$ python3 -q
>>> import numpy as np
>>> from numpy import linalg as LA
>>> np.set_printoptions(precision=2, suppress=True, linewidth=100, sign=" ")
>>> rng = np.random.default_rng(71)
>>> K = np.triu(rng.random((4, 4)) < 0.6, 1).astype(int)
>>> K = K + K.T
>>> K
array([[ 0,  1,  0,  0],
       [ 1,  0,  1,  1],
       [ 0,  1,  0,  1],
       [ 0,  1,  1,  0]])
>>> # symmetric, so the eigenvalues are real
>>> vec = np.array([5, 3, -5, 3])
>>> h = np.maximum(K @ vec, 0)
>>> np.flatnonzero(h > 1e-9)
array([ 0,  1,  2])
>>> vec = np.array([-1, 0, -1, 2])
>>> rhs = K @ vec
>>> beta, lr = np.zeros(4), 1 / LA.norm(K, 2) ** 2
>>> for i in range(4):
...     beta -= lr * K.T @ (K @ beta - rhs)
...     if i % 1 == 0: print(i, round(LA.norm(K @ beta - rhs), 2))
... 
0 1.72
1 1.37
2 1.09
3 0.88
>>> round(float(LA.cond(K)), 2)
6.98
>>> vec = np.array([1, 2, 0, 2])
>>> rhs = K @ vec
>>> print(rhs)
[ 2  3  4  2]
>>> LA.solve(K, -2 * rhs)
array([-2., -4.,  0., -4.])
>>> q = K.astype(float).copy()
>>> for j in range(4):
...     q[:, j] -= q[:, :j] @ (q[:, :j].T @ q[:, j])
...     q[:, j] /= LA.norm(q[:, j])
... 
>>> np.round(q.T @ K, 2) + 0
array([[ 1.  ,  0.  ,  1.  ,  1.  ],
       [ 0.  ,  1.73,  0.58,  0.58],
       [ 0.  ,  0.  ,  0.82, -0.41],
       [ 0.  ,  0.  ,  0.  ,  0.71]])
>>> F = 0.2 ** np.abs(np.subtract.outer(np.arange(5), np.arange(5)))
>>> F.round(2) + 0
array([[ 1.  ,  0.2 ,  0.04,  0.01,  0.  ],
       [ 0.2 ,  1.  ,  0.2 ,  0.04,  0.01],
       [ 0.04,  0.2 ,  1.  ,  0.2 ,  0.04],
       [ 0.01,  0.04,  0.2 ,  1.  ,  0.2 ],
       [ 0.  ,  0.01,  0.04,  0.2 ,  1.  ]])
>>> # symmetric, so the eigenvalues are real
>>> print(LA.eigvals(F))
[ 1.4   1.17  0.95  0.7   0.79]
>>> print(round(LA.eigvals(F).sum().real, 2))
5.0
>>> round(np.einsum("ij,ji->", F, F), 2)
np.float64(5.33)
>>> W0 = np.load("x.npy")
>>> W0
array([[-2.,  0.,  0., -3.,  0.,  0.],
       [ 0., -2., -3.,  0., -3., -3.],
       [ 0., -3., -2.,  0., -3., -3.],
       [-3.,  0.,  0., -2.,  0.,  0.],
       [ 0., -3., -3.,  0., -2., -3.],
       [ 0., -3., -3.,  0., -3., -2.]])
>>> w, vecs = LA.eig(K)
>>> print(np.sort(LA.eigvals(K.T)))
[-1.48 -1.    0.31  2.17]
>>> print(np.sort(LA.eigvals(LA.inv(K))))
[-1.   -0.68  0.46  3.21]
>>> print(w)
[-1.48  0.31  2.17 -1.  ]
>>> print(np.round(K @ vecs[:, 0] - w[0] * vecs[:, 0], 2) + 0)
[ 0.  0.  0.  0.]
>>> round(float(np.prod(w)), 2)
1.0
>>> other = W0 / LA.norm(W0, axis=1, keepdims=True)
>>> G = other @ other.T
>>> (G - 2 * np.eye(6)).round(6).argmax(axis=1)
array([ 3,  2,  1,  0,  1,  1])
>>> G[2]
array([ 0.  ,  0.97,  1.  ,  0.  ,  0.97,  0.97])
>>> np.argwhere(np.triu(np.abs(G) > 0.95, 1))
array([[ 1,  2],
       [ 1,  4],
       [ 1,  5],
       [ 2,  4],
       [ 2,  5],
       [ 4,  5]])
